% ipython --no-banner

In [1]: import numpy as np

In [2]: from numpy import linalg as LA

In [3]: np.set_printoptions(precision=2, suppress=True, linewidth=160, sign=" ")

In [4]: A = np.load("a.npy")

In [5]: A
Out[5]: 
array([[ 1.68,  2.42,  0.57,  0.01, -0.05],
       [-0.99,  0.91, -0.71,  0.63,  2.51],
       [-1.09,  0.1 ,  2.78,  0.14,  0.28],
       [-0.3 ,  0.21, -0.17,  2.82, -0.95],
       [-1.98,  1.51, -0.66, -0.8 , -1.31]])

In [6]: hat = np.triu(np.array([[0, 2, 0, 1, -1],
   ...:     [0, -2, 0, 2, 2],
   ...:     [0, -1, 2, -2, 2],
   ...:     [1, -2, -2, -2, 1],
   ...:     [0, 0, -2, 0, 1]]), 1) + np.eye(5)

In [7]: other = hat @ A @ LA.inv(hat)

In [8]: round(np.trace(other), 2), round(np.trace(A), 2)
Out[8]: (np.float64(6.87), np.float64(6.87))

In [9]: x0 = np.array([2, 1, 2, 2, 0])

In [10]: LA.norm(A @ x0) <= LA.norm(A, 2) * LA.norm(x0) + 1e-9
Out[10]: np.True_

In [11]: np.sign((A @ x0).round(6))
Out[11]: array([ 1., -1.,  1.,  1., -1.])

In [12]: np.einsum("ij,j->i", A, x0)
Out[12]: array([ 6.95, -1.21,  3.75,  4.92, -5.38])

In [13]: A @ (2 * x0)
Out[13]: array([ 13.91,  -2.43,   7.5 ,   9.83, -10.75])

In [14]: (A * x0).sum(axis=1)
Out[14]: array([ 6.95, -1.21,  3.75,  4.92, -5.38])

In [15]: W = np.array([[2, 1, 1], [1, -2, 1], [0, 0, 2], [2, 1, 1], [0, 0, 2]])

In [16]: beta = np.array([1, 1, 1])

In [17]: act = np.maximum(A @ W + beta, 0)

In [18]: (act > 0).astype(int)
Out[18]: 
array([[ 1,  0,  1],
       [ 1,  0,  1],
       [ 0,  0,  1],
       [ 1,  1,  1],
       [ 0,  0,  0]])

In [19]: LA.matrix_rank(act)
Out[19]: np.int64(3)

In [20]: (act > 0).mean(axis=0)
Out[20]: array([ 0.6,  0.2,  0.8])

In [21]: C = np.array([[2, 0, 2], [1, -2, 2], [0, 1, -2]])

In [22]: W @ C
Out[22]: 
array([[ 5, -1,  4],
       [ 0,  5, -4],
       [ 0,  2, -4],
       [ 5, -1,  4],
       [ 0,  2, -4]])

In [23]: LA.norm(A, axis=0)
Out[23]: array([ 3.,  3.,  3.,  3.,  3.])

In [24]: np.round(A[:, 0] @ A[:, 3], 2)
Out[24]: np.float64(0.0)

In [25]: LA.svd(A, compute_uv=False)
Out[25]: array([ 3.,  3.,  3.,  3.,  3.])

In [26]: np.round(A @ A.T, 2) + 0
Out[26]: 
array([[ 9.,  0.,  0.,  0.,  0.],
       [ 0.,  9.,  0.,  0.,  0.],
       [ 0.,  0.,  9.,  0.,  0.],
       [ 0.,  0.,  0.,  9.,  0.],
       [ 0.,  0.,  0.,  0.,  9.]])

In [27]: other = LA.inv(A)

In [28]: round(float(LA.det(A) * LA.det(other)), 2)
Out[28]: 1.0

In [29]: LA.inv(other)
Out[29]: 
array([[ 1.68,  2.42,  0.57,  0.01, -0.05],
       [-0.99,  0.91, -0.71,  0.63,  2.51],
       [-1.09,  0.1 ,  2.78,  0.14,  0.28],
       [-0.3 ,  0.21, -0.17,  2.82, -0.95],
       [-1.98,  1.51, -0.66, -0.8 , -1.31]])

In [30]: m1 = np.loadtxt("x.csv", delimiter=",")

In [31]: m1
Out[31]: 
array([[ 0.,  1.,  1.],
       [ 1.,  0.,  1.],
       [ 1.,  1.,  0.]])

In [32]: w, vecs = LA.eigh(m1)

In [33]: print(np.round(vecs.T @ m1 @ vecs, 2) + 0)
[[-1.  0.  0.]
 [ 0. -1.  0.]
 [ 0.  0.  2.]]

In [34]: print(LA.svd(m1, compute_uv=False))
[ 2.  1.  1.]

In [35]: w
Out[35]: array([-1., -1.,  2.])

In [36]: np.abs(vecs[:, -1])
Out[36]: array([ 0.58,  0.58,  0.58])

In [37]: np.round(vecs.T @ vecs, 2) + 0
Out[37]: 
array([[ 1.,  0.,  0.],
       [ 0.,  1.,  0.],
       [ 0.,  0.,  1.]])

In [38]: rng = np.random.default_rng(322)

In [39]: labels = rng.permutation(3)

In [40]: other = m1[:, labels] * rng.choice([-1, 1], 3)

In [41]: other
Out[41]: 
array([[-0., -1., -1.],
       [-1., -0., -1.],
       [-1., -1., -0.]])

In [42]: Uu, _, vt = LA.svd(m1.T @ other)

In [43]: print(np.round(Uu @ vt, 2) + 0)
[[-1.  0.  0.]
 [ 0. -1.  0.]
 [ 0.  0. -1.]]

In [44]: np.round(LA.lstsq(m1, other)[0], 2) + 0
Out[44]: 
array([[-1.,  0.,  0.],
       [ 0., -1.,  0.],
       [ 0.,  0., -1.]])
